% ipython --no-banner

In [1]: import numpy as np

In [2]: np.set_printoptions(precision=2, suppress=True, linewidth=200)

In [3]: def rd(a):
   ...:     return np.round(a, 2) + 0
   ...: 

In [4]: A = np.load("mat.npy")

In [5]: A
Out[5]: 
array([[  0,   0,   0,   0],
       [ -4,   2,  -9,   9],
       [ -5,   3, -15,  15]])

In [6]: np.linalg.matrix_rank(A, rtol=0.1)
Out[6]: np.int64(1)

In [7]: [round(float(x), 2) for x in np.linalg.svd(A, compute_uv=False)[:3]]
Out[7]: [25.79, 0.84, 0.0]

In [8]: X = np.load("test10.npy")

In [9]: X
Out[9]: 
array([[-0.33,  0.38, -1.32],
       [ 0.38, -2.23,  0.98],
       [-1.32,  0.98, -0.43]])

In [10]: rd(np.linalg.eigvalsh(X).min())
Out[10]: np.float64(-3.0)

In [11]: [round(float(np.linalg.det(X[:i, :i])), 2) + 0 for i in range(1, 4)]
Out[11]: [-0.33, 0.59, 2.97]

In [12]: left, sig, Vt = np.linalg.svd(X, full_matrices=False)

In [13]: left.shape, sig.shape, Vt.shape
Out[13]: ((3, 3), (3,), (3, 3))

In [14]: rd(sig)
Out[14]: array([3.  , 1.  , 0.99])

In [15]: rd(np.sqrt((sig ** 2).sum())), rd(np.linalg.norm(X))
Out[15]: (np.float64(3.31), np.float64(3.31))

In [16]: rd(left.T @ left)
Out[16]: 
array([[1., 0., 0.],
       [0., 1., 0.],
       [0., 0., 1.]])

In [17]: rd(sig / sig[0])
Out[17]: array([1.  , 0.33, 0.33])

In [18]: Y = X / np.sqrt((X ** 2).mean(axis=1, keepdims=True))

In [19]: rd(X - X.mean(axis=1, keepdims=True))
Out[19]: 
array([[ 0.09,  0.8 , -0.9 ],
       [ 0.67, -1.94,  1.27],
       [-1.06,  1.24, -0.17]])

In [20]: np.linalg.matrix_rank(X - X.mean(axis=1, keepdims=True))
Out[20]: np.int64(2)

In [21]: P = np.triu(np.array([[2, 0, 3], [3, 0, 3], [1, 0, 2]]), 1) + np.eye(3)

In [22]: Y = P @ X @ np.linalg.inv(P)

In [23]: rd(np.poly(Y))
Out[23]: array([ 1.  ,  2.99, -1.01, -2.97])

In [24]: rd(np.linalg.det(Y))
Out[24]: np.float64(2.97)

In [25]: rd(Y)
Out[25]: 
array([[-4.29,  3.32,  0.3 ],
       [-3.58,  0.71,  8.3 ],
       [-1.32,  0.98,  0.59]])

In [26]: rd(P @ X - X @ P)
Out[26]: 
array([[-3.96,  2.94, -1.44],
       [-3.96,  2.94,  4.26],
       [ 0.  ,  0.  ,  1.02]])

In [27]: np.linalg.matrix_rank(Y)
Out[27]: np.int64(3)

In [28]: W0 = np.load("a.npy")

In [29]: W0
Out[29]: 
array([[2, 0, 2],
       [0, 2, 0],
       [2, 0, 2]])

In [30]: np.linalg.matrix_rank(W0, rtol=0.1)
Out[30]: np.int64(2)

In [31]: np.linalg.cond(W0) > 100
Out[31]: np.True_

In [32]: left, sig, Vt = np.linalg.svd(W0)

In [33]: vecs = Vt[:(sig > 1e-8).sum()]

In [34]: rng = np.random.default_rng(6559)

In [35]: x0 = W0[2] + 2 * W0[0] + rng.integers(2) * np.eye(3)[1]

In [36]: x0
Out[36]: array([6., 0., 6.])

In [37]: rd(np.diag(vecs.T @ vecs))
Out[37]: array([0.5, 1. , 0.5])

In [38]: rd(np.linalg.norm(x0 - vecs.T @ vecs @ x0))
Out[38]: np.float64(0.0)

In [39]: np.allclose(vecs.T @ vecs @ x0, x0)
Out[39]: True

In [40]: w, vecs = np.linalg.eigh(W0)

In [41]: rd(vecs.T @ W0 @ vecs)
Out[41]: 
array([[0., 0., 0.],
       [0., 2., 0.],
       [0., 0., 4.]])

In [42]: rd(np.abs(vecs[:, -1]))
Out[42]: array([0.71, 0.  , 0.71])

In [43]: rd(np.linalg.svd(W0, compute_uv=False))
Out[43]: array([4., 2., 0.])

In [44]: rd(np.linalg.eigvalsh(W0 @ W0))
Out[44]: array([ 0.,  4., 16.])

In [45]: rd(np.linalg.eigvalsh(W0 + 4 * np.eye(3)))
Out[45]: array([4., 6., 8.])

In [46]: np.linalg.lstsq(W0[:-1].T, W0[-1])[2]
Out[46]: np.int32(2)

In [47]: np.unique(W0.round(6), axis=0).shape
Out[47]: (2, 3)

In [48]: rd(np.trace(np.linalg.pinv(W0) @ W0))
Out[48]: np.float64(2.0)

In [49]: rd(W0 @ np.linalg.pinv(W0) @ W0)
Out[49]: 
array([[2., 0., 2.],
       [0., 2., 0.],
       [2., 0., 2.]])

In [50]: r = np.linalg.matrix_rank(W0)

In [51]: r
Out[51]: np.int64(2)

In [52]: ns = np.linalg.svd(W0)[2][r:].T

In [53]: rd(ns @ ns.T)
Out[53]: 
array([[ 0.5,  0. , -0.5],
       [ 0. ,  0. ,  0. ],
       [-0.5,  0. ,  0.5]])

In [54]: rd(W0 @ ns)
Out[54]: 
array([[0.],
       [0.],
       [0.]])

In [55]: rd(ns[:, 0] / ns[np.abs(ns[:, 0]).round(6).argmax(), 0])
Out[55]: array([ 1.,  0., -1.])

In [56]: [int(np.linalg.matrix_rank(W0[:, :j + 1])) for j in range(3)]
Out[56]: [1, 2, 2]

In [57]: F = np.array([[0, 0, -1], [0, 2, 0], [3, 0, 1]])

In [58]: left, sig, Vt = np.linalg.svd(F, full_matrices=False)

In [59]: rd(left.T @ F @ Vt.T)
Out[59]: 
array([[3.18, 0.  , 0.  ],
       [0.  , 2.  , 0.  ],
       [0.  , 0.  , 0.94]])

In [60]: np.abs(left[:, 0]).round(6).argmax()
Out[60]: np.int64(2)

In [61]: np.allclose(left * sig @ Vt, F)
Out[61]: True

In [62]: rd(sig / sig[0])
Out[62]: array([1.  , 0.63, 0.3 ])

In [63]: rd(np.abs(Vt[0]))
Out[63]: array([0.94, 0.  , 0.35])

In [64]: rd(np.cumsum(sig ** 2) / np.sum(sig ** 2))
Out[64]: array([0.67, 0.94, 1.  ])

In [65]: q, vecs = np.linalg.qr(F[:, :2])[0], np.linalg.qr(F[:, 2:])[0]

In [66]: sig = np.linalg.svd(q.T @ vecs, compute_uv=False)

In [67]: rd(sig)
Out[67]: array([0.71])

In [68]: rd(np.linalg.norm(q @ q.T - vecs @ vecs.T, 2))
Out[68]: np.float64(1.0)

In [69]: rd(np.degrees(np.arccos(sig.clip(0, 1))))
Out[69]: array([45.])

In [70]: (sig > 0.9).sum()
Out[70]: np.int64(0)

In [71]: F[0] @ F[2]
Out[71]: np.int64(-1)

In [72]: rd(np.linalg.norm(F, 2))
Out[72]: np.float64(3.18)

In [73]: rd(np.linalg.norm(F, 1)), rd(np.linalg.norm(F, np.inf))
Out[73]: (np.float64(3.0), np.float64(4.0))

In [74]: rd(np.linalg.norm(F, axis=1))
Out[74]: array([1.  , 2.  , 3.16])

In [75]: np.linalg.norm(F, axis=1).argmax()
Out[75]: np.int64(2)

In [76]: W = np.array([[-1, -1, 1, 2, 1], [1, 2, 2, 0, 0], [0, -1, -2, 1, 1]])

In [77]: c = np.array([1, 0, 2, 2, 3])

In [78]: hid = np.maximum(F @ W + c, 0)

In [79]: rd((hid > 0).mean(axis=0))
Out[79]: array([0.67, 0.67, 1.  , 1.  , 1.  ])

In [80]: hid
Out[80]: 
array([[1, 1, 4, 1, 2],
       [3, 4, 6, 2, 3],
       [0, 0, 3, 9, 7]])

In [81]: Z = np.array([[8, 5], [2, 3], [2, -8], [6, -3], [-4, -5]])

In [82]: hid @ Z
Out[82]: 
array([[ 16, -37],
       [ 44, -42],
       [ 32, -86]])

In [83]: E = np.load("arr.npy")

In [84]: E
Out[84]: 
array([[4, 0, 0, 0],
       [0, 1, 0, 0],
       [0, 0, 6, 0],
       [0, 0, 0, 0]])

In [85]: w, vecs = np.linalg.eigh(E)

In [86]: (w > 1e-8).sum(), (w < -1e-8).sum()
Out[86]: (np.int64(3), np.int64(0))

In [87]: vecs.T @ vecs
Out[87]: 
array([[1., 0., 0., 0.],
       [0., 1., 0., 0.],
       [0., 0., 1., 0.],
       [0., 0., 0., 1.]])

In [88]: np.unique(w.round(6) + 0, return_counts=True)[1]
Out[88]: array([1, 1, 1, 1])

In [89]: vecs.T @ E @ vecs
Out[89]: 
array([[0., 0., 0., 0.],
       [0., 1., 0., 0.],
       [0., 0., 4., 0.],
       [0., 0., 0., 6.]])

In [90]: rd(np.linalg.svd(E, compute_uv=False))
Out[90]: array([6., 4., 1., 0.])

In [91]: rd(np.linalg.eigvalsh(E + 3 * np.eye(4)))
Out[91]: array([3., 4., 7., 9.])

In [92]: np.abs(vecs[:, -1]).round(6).argmax()
Out[92]: np.int64(2)

In [93]: w
Out[93]: array([0., 1., 4., 6.])
